$ python -q
>>> import numpy as np
>>> np.set_printoptions(precision=3, suppress=True, linewidth=120, legacy="1.25")
>>> feats = np.load("m.npy")
>>> print(feats)
[[ 0. -1.  0.  0.  0.  0.]
 [-1.  0.  0.  0.  0.  0.]
 [ 0.  0.  0.  0. -1.  0.]
 [ 0.  0.  0.  0.  0. -1.]
 [ 0.  0. -1.  0.  0.  0.]
 [ 0.  0.  0. -1.  0.  0.]]
>>> r0, g = feats[3], feats[5]
>>> print(r0 @ r0)
1.0
>>> print(r0 @ g)
0.0
>>> pr = (r0 @ g) / (r0 @ r0) * r0
>>> print(np.round(np.linalg.norm(r0 + g) ** 2 + np.linalg.norm(r0 - g) ** 2, 3))
4.0
>>> print(pr)
[ 0.  0.  0.  0.  0. -0.]
>>> print(np.linalg.svd(feats, compute_uv=False))
[1. 1. 1. 1. 1. 1.]
>>> print(np.linalg.pinv(feats))
[[ 0. -1.  0.  0.  0.  0.]
 [-1.  0.  0.  0.  0.  0.]
 [ 0.  0.  0.  0. -1.  0.]
 [ 0.  0.  0.  0.  0. -1.]
 [ 0.  0. -1.  0.  0.  0.]
 [ 0.  0.  0. -1.  0.  0.]]
>>> M = np.loadtxt("test3.csv", delimiter=",")
>>> print(M)
[[ 1. -2.  4.]
 [ 1. -1.  1.]
 [ 1.  0.  0.]
 [ 1.  1.  1.]
 [ 1.  2.  4.]
 [ 1.  3.  9.]
 [ 1.  4. 16.]
 [ 1.  5. 25.]]
>>> r0 = np.array([4, -3])
>>> print(np.polyval(r0, M[1]))
[ 1. -7.  1.]
>>> print(np.convolve(M[1], r0))
[ 4. -7.  7. -3.]
>>> print(np.cross(M[1, :3], M[6, :3]))
[-20. -15.   5.]
>>> W0 = np.loadtxt("data.csv", delimiter=",")
>>> print(W0)
[[-0.138 -0.538 -0.138 -0.293 -0.435  0.63 ]
 [ 0.646 -0.237 -0.211  0.214  0.547  0.371]
 [-0.369  0.092 -0.906  0.14   0.111 -0.06 ]
 [-0.046  0.65  -0.001 -0.556  0.244  0.455]
 [ 0.646  0.156 -0.34  -0.331 -0.496 -0.296]
 [ 0.092  0.446  0.027  0.656 -0.44   0.409]]
>>> # keeps lengths
>>> vec = np.array([3, -1, 3, 1, 4, -3])
>>> print(np.abs(np.linalg.eigvals(W0)))
[1. 1. 1. 1. 1. 1.]
>>> print(round(float(np.linalg.det(W0)), 3))
-1.0
>>> print(6 - np.linalg.matrix_rank(W0 - np.eye(6), tol=1e-8))
1
>>> print(np.linalg.inv(W0))
[[-0.138  0.646 -0.369 -0.046  0.646  0.092]
 [-0.538 -0.237  0.092  0.65   0.156  0.446]
 [-0.138 -0.211 -0.906 -0.001 -0.34   0.027]
 [-0.293  0.214  0.14  -0.556 -0.331  0.656]
 [-0.435  0.547  0.111  0.244 -0.496 -0.44 ]
 [ 0.63   0.371 -0.06   0.455 -0.296  0.409]]
>>> print([p for p in range(1, 25) if np.allclose(np.linalg.matrix_power(W0, p), np.eye(6))])
[]
>>> U, s, Vh = np.linalg.svd(W0, full_matrices=False)
>>> print(s)
[1. 1. 1. 1. 1. 1.]
>>> print(np.cumsum(s ** 2) / np.sum(s ** 2))
[0.167 0.333 0.5   0.667 0.833 1.   ]
>>> print(np.round(U.T @ W0 @ Vh.T, 3) + 0)
[[1. 0. 0. 0. 0. 0.]
 [0. 1. 0. 0. 0. 0.]
 [0. 0. 1. 0. 0. 0.]
 [0. 0. 0. 1. 0. 0.]
 [0. 0. 0. 0. 1. 0.]
 [0. 0. 0. 0. 0. 1.]]
>>> print(np.round(U.T @ U, 3) + 0)
[[1. 0. 0. 0. 0. 0.]
 [0. 1. 0. 0. 0. 0.]
 [0. 0. 1. 0. 0. 0.]
 [0. 0. 0. 1. 0. 0.]
 [0. 0. 0. 0. 1. 0.]
 [0. 0. 0. 0. 0. 1.]]
>>> print((s > 1e-8).sum())
6
>>> print(s / s[0])
[1. 1. 1. 1. 1. 1.]
>>> print(np.allclose(U * s @ Vh, W0))
True
>>> assert W0 == W0.T
Traceback (most recent call last):
  File "<python-input-35>", line 1, in <module>
    assert W0 == W0.T
           ^^^^^^^^^^
ValueError: The truth value of an array with more than one element is ambiguous. Use a.any() or a.all()
>>> print(np.allclose(W0 @ W0.T, W0.T @ W0))
True
>>> print(round(float(np.linalg.det(W0)), 3))
-1.0
>>> B = W0 / np.linalg.norm(W0, axis=1, keepdims=True)
>>> cov = B @ B.T
>>> print(np.argwhere(np.triu(np.abs(cov) > 0.95, 1)))
[]
>>> print((np.abs(cov) > 0.9).astype(int))
[[1 0 0 0 0 0]
 [0 1 0 0 0 0]
 [0 0 1 0 0 0]
 [0 0 0 1 0 0]
 [0 0 0 0 1 0]
 [0 0 0 0 0 1]]
>>> print(np.linalg.norm(B, axis=1))
[1. 1. 1. 1. 1. 1.]
>>> print(cov[0].round(3) + 0)
[1. 0. 0. 0. 0. 0.]
>>> print(np.degrees(np.arccos(np.clip(cov[0, 3], -1, 1))))
90.0
>>> X = np.load("w.npy")
>>> print(X)
[[14 -3 -7  3]
 [-3 18 -6 12]
 [-7 -6 14 -8]
 [ 3 12 -8 10]]
>>> def softmax(z):
...     e = np.exp(z - z.max(axis=-1, keepdims=True))
...     return e / e.sum(axis=-1, keepdims=True)
... 
>>> print(softmax(W0[4]))
[0.326 0.2   0.121 0.123 0.104 0.127]
>>> print(np.round(softmax(10 * W0[4]), 3) + 0)
[0.992 0.007 0.    0.    0.    0.   ]
>>> S = W0 @ W0.T / np.sqrt(6)
>>> print(softmax(S))
[[0.231 0.154 0.154 0.154 0.154 0.154]
 [0.154 0.231 0.154 0.154 0.154 0.154]
 [0.154 0.154 0.231 0.154 0.154 0.154]
 [0.154 0.154 0.154 0.231 0.154 0.154]
 [0.154 0.154 0.154 0.154 0.231 0.154]
 [0.154 0.154 0.154 0.154 0.154 0.231]]
>>> theta = np.radians(36)
>>> r_ = np.eye(4)
>>> r_[2, 2] = r_[0, 0] = np.cos(theta)
>>> r_[2, 0], r_[0, 2] = -np.sin(theta), np.sin(theta)
>>> print(r_)
[[ 0.809  0.     0.588  0.   ]
 [ 0.     1.     0.     0.   ]
 [-0.588  0.     0.809  0.   ]
 [ 0.     0.     0.     1.   ]]
>>> B = X @ r_.T
>>> print(np.allclose(X @ X.T, B @ B.T))
True
>>> print(np.allclose(np.linalg.norm(X, axis=1), np.linalg.norm(B, axis=1)))
True
>>> F = np.load("x.npy")
>>> print(F)
[[ 1. -2.  2.]
 [ 0.  2.  0.]
 [ 0. -1.  0.]]
>>> # rank 2
>>> vec = np.array([1, 1, 0])
>>> print(F @ np.eye(3)[0])
[1. 0. 0.]
>>> print((F * vec).sum(axis=1))
[-1.  2. -1.]
>>> print(np.sign((F @ vec).round(6)))
[-1.  1. -1.]
>>> print(F * vec)
[[ 1. -2.  0.]
 [ 0.  2.  0.]
 [ 0. -1.  0.]]
>>> print(np.einsum("ij,j->i", F, vec))
[-1.  2. -1.]
>>> U, s, Vh = np.linalg.svd(F, full_matrices=False)
>>> print(round(float(np.sqrt((s ** 2).sum())), 3), np.round(np.linalg.norm(F), 3))
3.742 3.742
>>> print(U.shape, s.shape, Vh.shape)
(3, 3) (3,) (3, 3)
>>> print(s.round(3) + 0)
[3.449 1.449 0.   ]
>>> print(np.round(U.T @ U, 3) + 0)
[[1. 0. 0.]
 [0. 1. 0.]
 [0. 0. 1.]]
>>> print(np.allclose(U * s @ Vh, F))
True
>>> print(np.abs(Vh[0]))
[0.243 0.839 0.487]
>>> rng = np.random.default_rng(14)
>>> lab = rng.permutation(3)
>>> print(lab)
[2 0 1]
>>> B = F[lab][:, lab]
>>> print(B)
[[ 0.  0. -1.]
 [ 2.  1. -2.]
 [ 0.  0.  2.]]
>>> print(np.sort(np.abs(np.linalg.eigvals(B))))
[0. 1. 2.]
>>> print(np.round(np.linalg.det(B), 3), round(np.linalg.det(F[lab]), 3))
0.0 0.0
>>> B = np.array([[2, 1, 3], [0, 3, 0], [1, 0, 0], [2, 2, 0], [1, 3, 1], [3, 1, 3]])
>>> print(np.einsum("ik,kj->ji", feats, B))
[[ 0. -2. -1. -3. -1. -2.]
 [-3. -1. -3. -1.  0. -2.]
 [ 0. -3. -1. -3.  0.  0.]]
>>> print(np.vstack([feats, B.T]).shape)
(9, 6)
>>> print(np.einsum("ik,kj->ij", feats, B))
[[ 0. -3.  0.]
 [-2. -1. -3.]
 [-1. -3. -1.]
 [-3. -1. -3.]
 [-1.  0.  0.]
 [-2. -2.  0.]]
>>> print(np.einsum("ij->j", feats))
[-1. -1. -1. -1. -1. -1.]
>>> print(np.einsum("ij,ij->i", feats, feats))
[1. 1. 1. 1. 1. 1.]
>>> print(np.linalg.matrix_rank(np.vstack([feats, B.T])))
6
>>> W2 = np.array([[6, 5, 5, -2, -3, -6, 9],
...     [-2, -4, 2, -4, 7, 4, -8],
...     [-1, 5, -7, 0, 1, -4, -3],
...     [-4, 7, -8, -9, 7, 9, 7],
...     [-7, 2, -3, 6, 3, -1, -9],
...     [-1, 6, -7, -6, 6, 5, 3],
...     [-8, 5, -3, -9, 8, 1, -9]])
>>> mat = (rng.random((29, 7)) < 0.25) @ W2
>>> print(mat)
[[  0   0   0   0   0   0   0]
 [ -4   7  -8  -9   7   9   7]
 [ -2  -4   2  -4   7   4  -8]
 [-19  14 -14 -12  18   9 -11]
 [  6   5   5  -2  -3  -6   9]
 [-18   9 -11 -13  24   9 -23]
 [  0   0   0   0   0   0   0]
 [-12  14 -18  -3  11   4  -5]
 [  6   5   5  -2  -3  -6   9]
 [ -4  21 -12 -17  12  -4   0]
 [ -3   1  -5  -4   8   0 -11]
 [ -5  12 -15  -9   8   5   4]
 [ -1   6  -7  -6   6   5   3]
 [-12  12 -11 -18  15  10  -2]
 [ -4   8  -3   0   8  -7 -11]
 [ -6  17  -6 -20  12   4   7]
 [ -2  11 -14  -6   7   1   0]
 [ -1   5  -7   0   1  -4  -3]
 [ -8  16 -11 -15  20  11   2]
 [ -4   7  -8  -9   7   9   7]
 [  3   6   0  -6   5  -6  -2]
 [-15   7  -6  -3  11   0 -18]
 [ -3   2  -5 -10  13   9  -5]
 [ -8   5  -3  -9   8   1  -9]
 [ -9  11 -10 -15  14   6  -6]
 [ -2  -4   2  -4   7   4  -8]
 [-12  12 -11 -18  15  10  -2]
 [ -5  14  -6  -5   7   2   7]
 [  6   5   5  -2  -3  -6   9]]
>>> vec = np.array([0, 2, 3, 1, 4, 1, 3])
>>> y = mat @ vec
>>> print(y)
[  0  39   2  22  32   8   0   4  32  33 -18  19  23  37  -1  69   3 -20  81  39  14 -17  25  -2  21   2  37  56  32]
>>> y = y + 0.1 * rng.normal(size=29)
>>> print(y)
[  0.23   39.003   1.878  21.797  31.986   8.032  -0.059   4.036  32.12   32.994 -17.916  19.166  23.05   36.942
  -0.957  69.054   3.214 -20.043  80.845  39.03   14.033 -17.042  25.056  -1.968  21.121   1.916  36.93   55.998
  31.949]
>>> coef, *_ = np.linalg.lstsq(mat, y)
>>> print(coef)
[0.029 2.026 2.995 0.995 3.972 1.024 2.975]
>>> print(coef.round())
[0. 2. 3. 1. 4. 1. 3.]
>>> cen = mat - mat.mean(axis=1)
Traceback (most recent call last):
  File "<python-input-101>", line 1, in <module>
    cen = mat - mat.mean(axis=1)
          ~~~~^~~~~~~~~~~~~~~~~~
ValueError: operands could not be broadcast together with shapes (29,7) (29,) 
>>> cen = mat - mat.mean(axis=0)
>>> U, s, Vh = np.linalg.svd(cen, full_matrices=False)
>>> print(np.abs(U[:, 0]).argmax())
5
>>> print(np.searchsorted(np.cumsum(s ** 2) / (s ** 2).sum(), 0.9) + 1)
3
>>> print((np.sign(U[:, 0]) == np.sign(U[0, 0])).astype(int))
[1 1 1 0 1 0 1 0 1 0 1 0 1 0 1 0 0 1 0 1 1 0 0 0 0 1 0 1 1]
>>> print(np.abs(Vh[0]).argmax())
4
>>> mat @ mat
Traceback (most recent call last):
  File "<python-input-108>", line 1, in <module>
    mat @ mat
    ~~~~^~~~~
ValueError: matmul: Input operand 1 has a mismatch in its core dimension 0, with gufunc signature (n?,k),(k,m?)->(n?,m?) (size 29 is different from 7)
>>> cov = mat.T @ mat
>>> print(np.linalg.svd(mat, compute_uv=False) ** 2)
[11987.918  2311.063   802.426   547.561   163.977    89.499     1.555]
>>> print(np.diag(cov))
[1850 2774 2154 2735 3284 1107 2000]
>>> print(np.trace(cov), (mat ** 2).sum())
15904 15904
>>> print(np.linalg.eigvalsh(cov)[::-1])
[11987.918  2311.063   802.426   547.561   163.977    89.499     1.555]
>>> lab = mat[:, 5] > np.median(mat[:, 5])
>>> r0 = mat[lab].mean(axis=0) - mat[~lab].mean(axis=0)
>>> print(np.argsort(-np.abs(r0).round(6), kind="stable"))
[5 4 3 2 0 1 6]
>>> print(((mat - mat.mean(axis=0)) @ r0 > 0).astype(int))
[0 1 0 1 0 1 0 1 0 1 0 1 0 1 0 1 1 0 1 1 0 1 1 0 1 0 1 0 0]
>>> print(round((((mat - mat.mean(axis=0)) @ r0 > 0) == lab).mean(), 3))
0.793
>>> print(r0)
[-6.247  3.374 -6.702 -7.348  8.086  9.419 -0.475]
>>> r0 = np.array([-4, 4, 5, 0, 2, 0, -2, -5, 3])
>>> J = np.array([np.roll(r0, i) for i in range(9)])
>>> print(J)
[[-4  4  5  0  2  0 -2 -5  3]
 [ 3 -4  4  5  0  2  0 -2 -5]
 [-5  3 -4  4  5  0  2  0 -2]
 [-2 -5  3 -4  4  5  0  2  0]
 [ 0 -2 -5  3 -4  4  5  0  2]
 [ 2  0 -2 -5  3 -4  4  5  0]
 [ 0  2  0 -2 -5  3 -4  4  5]
 [ 5  0  2  0 -2 -5  3 -4  4]
 [ 4  5  0  2  0 -2 -5  3 -4]]
>>> Q, r_ = np.linalg.qr(J)
>>> print(np.round(Q @ r_, 3) + 0)
[[-4.  4.  5.  0.  2.  0. -2. -5.  3.]
 [ 3. -4.  4.  5.  0.  2.  0. -2. -5.]
 [-5.  3. -4.  4.  5.  0.  2.  0. -2.]
 [-2. -5.  3. -4.  4.  5.  0.  2.  0.]
 [ 0. -2. -5.  3. -4.  4.  5.  0.  2.]
 [ 2.  0. -2. -5.  3. -4.  4.  5.  0.]
 [ 0.  2.  0. -2. -5.  3. -4.  4.  5.]
 [ 5.  0.  2.  0. -2. -5.  3. -4.  4.]
 [ 4.  5.  0.  2.  0. -2. -5.  3. -4.]]
>>> print(np.trace(Q @ Q.T))
9.0
>>> print(np.round(abs(r_[0, 0]), 3), round(float(np.linalg.norm(J[:, 0])), 3))
9.95 9.95
>>> print(np.abs(np.diag(r_)))
[9.95  9.864 9.808 9.801 8.621 5.7   4.941 2.868 2.787]
>>> B = np.array([[-4, 8],
...     [-5, 5],
...     [9, 4],
...     [2, -4],
...     [0, 0],
...     [-2, 5],
...     [-2, -3],
...     [6, 0],
...     [3, 4]])
>>> print(np.einsum("ik,kj->ij", J, B))
[[ 24  26]
 [ 23 -10]
 [-33 -71]
 [ 54  12]
 [-41 -29]
 [ -6  -4]
 [ 27  65]
 [-10  30]
 [-17  38]]
>>> print(np.einsum("ik,kj->ji", J, B))
[[ 24  23 -33  54 -41  -6  27 -10 -17]
 [ 26 -10 -71  12 -29  -4  65  30  38]]
>>> print(np.vstack([J, B.T]).shape)
(11, 9)
>>> print(np.einsum("ij,ij->i", J, J))
[99 99 99 99 99 99 99 99 99]
>>> print(np.linalg.matrix_rank(np.vstack([J, B.T])))
9
>>> print((J + J.T) / 2)
[[-4.   3.5  0.  -1.   1.   1.  -1.   0.   3.5]
 [ 3.5 -4.   3.5  0.  -1.   1.   1.  -1.   0. ]
 [ 0.   3.5 -4.   3.5  0.  -1.   1.   1.  -1. ]
 [-1.   0.   3.5 -4.   3.5  0.  -1.   1.   1. ]
 [ 1.  -1.   0.   3.5 -4.   3.5  0.  -1.   1. ]
 [ 1.   1.  -1.   0.   3.5 -4.   3.5  0.  -1. ]
 [-1.   1.   1.  -1.   0.   3.5 -4.   3.5  0. ]
 [ 0.  -1.   1.   1.  -1.   0.   3.5 -4.   3.5]
 [ 3.5  0.  -1.   1.   1.  -1.   0.   3.5 -4. ]]
>>> print(np.sort(np.abs(np.linalg.eigvals(J))))
[ 1.41   1.41   3.    11.189 11.189 12.124 12.124 12.916 12.916]
>>> print(np.trace(J))
-36
>>> print((J - J.T) / 2)
[[ 0.   0.5  5.   1.   1.  -1.  -1.  -5.  -0.5]
 [-0.5  0.   0.5  5.   1.   1.  -1.  -1.  -5. ]
 [-5.  -0.5  0.   0.5  5.   1.   1.  -1.  -1. ]
 [-1.  -5.  -0.5  0.   0.5  5.   1.   1.  -1. ]
 [-1.  -1.  -5.  -0.5  0.   0.5  5.   1.   1. ]
 [ 1.  -1.  -1.  -5.  -0.5  0.   0.5  5.   1. ]
 [ 1.   1.  -1.  -1.  -5.  -0.5  0.   0.5  5. ]
 [ 5.   1.   1.  -1.  -1.  -5.  -0.5  0.   0.5]
 [ 0.5  5.   1.   1.  -1.  -1.  -5.  -0.5  0. ]]
>>> m1 = np.load("arr.npy")
>>> print(m1)
[[ -3  -3  -3  -3  -3  -3  -3  -3  -3]
 [ -3  -6  -6  -6  -6  -6  -6  -6  -6]
 [ -3  -6  -9  -9  -9  -9  -9  -9  -9]
 [ -3  -6  -9 -12 -12 -12 -12 -12 -12]
 [ -3  -6  -9 -12 -15 -15 -15 -15 -15]
 [ -3  -6  -9 -12 -15 -18 -18 -18 -18]
 [ -3  -6  -9 -12 -15 -18 -21 -21 -21]
 [ -3  -6  -9 -12 -15 -18 -21 -24 -24]
 [ -3  -6  -9 -12 -15 -18 -21 -24 -27]]
>>> print(round(float(np.linalg.norm(m1)), 3))
110.838
>>> print(np.linalg.svd(m1, compute_uv=False))
[109.981  12.445   4.648   2.507   1.635   1.204   0.97    0.838   0.771]
>>> print(np.unravel_index(np.abs(m1).argmax(), m1.shape))
(8, 8)
>>> print(np.linalg.matrix_rank(m1))
9
>>> print(np.diff(m1, axis=0))
[[ 0 -3 -3 -3 -3 -3 -3 -3 -3]
 [ 0  0 -3 -3 -3 -3 -3 -3 -3]
 [ 0  0  0 -3 -3 -3 -3 -3 -3]
 [ 0  0  0  0 -3 -3 -3 -3 -3]
 [ 0  0  0  0  0 -3 -3 -3 -3]
 [ 0  0  0  0  0  0 -3 -3 -3]
 [ 0  0  0  0  0  0  0 -3 -3]
 [ 0  0  0  0  0  0  0  0 -3]]
>>> print(m1.sum(axis=0))
[ -27  -51  -72  -90 -105 -117 -126 -132 -135]
>>> w, V = np.linalg.eigh(m1)
>>> print(V @ np.diag(w) @ V.T)
[[ -3.  -3.  -3.  -3.  -3.  -3.  -3.  -3.  -3.]
 [ -3.  -6.  -6.  -6.  -6.  -6.  -6.  -6.  -6.]
 [ -3.  -6.  -9.  -9.  -9.  -9.  -9.  -9.  -9.]
 [ -3.  -6.  -9. -12. -12. -12. -12. -12. -12.]
 [ -3.  -6.  -9. -12. -15. -15. -15. -15. -15.]
 [ -3.  -6.  -9. -12. -15. -18. -18. -18. -18.]
 [ -3.  -6.  -9. -12. -15. -18. -21. -21. -21.]
 [ -3.  -6.  -9. -12. -15. -18. -21. -24. -24.]
 [ -3.  -6.  -9. -12. -15. -18. -21. -24. -27.]]
>>> print((w > 1e-8).sum(), (w < -1e-8).sum())
0 9
>>> print(np.linalg.eigvalsh(m1 + -1 * np.eye(9)))
[-110.981  -13.445   -5.648   -3.507   -2.635   -2.204   -1.97    -1.838   -1.771]
>>> print(np.round(V.T @ V, 3) + 0)
[[1. 0. 0. 0. 0. 0. 0. 0. 0.]
 [0. 1. 0. 0. 0. 0. 0. 0. 0.]
 [0. 0. 1. 0. 0. 0. 0. 0. 0.]
 [0. 0. 0. 1. 0. 0. 0. 0. 0.]
 [0. 0. 0. 0. 1. 0. 0. 0. 0.]
 [0. 0. 0. 0. 0. 1. 0. 0. 0.]
 [0. 0. 0. 0. 0. 0. 1. 0. 0.]
 [0. 0. 0. 0. 0. 0. 0. 1. 0.]
 [0. 0. 0. 0. 0. 0. 0. 0. 1.]]
>>> print(np.unique(w.round(6) + 0, return_counts=True)[1])
[1 1 1 1 1 1 1 1 1]
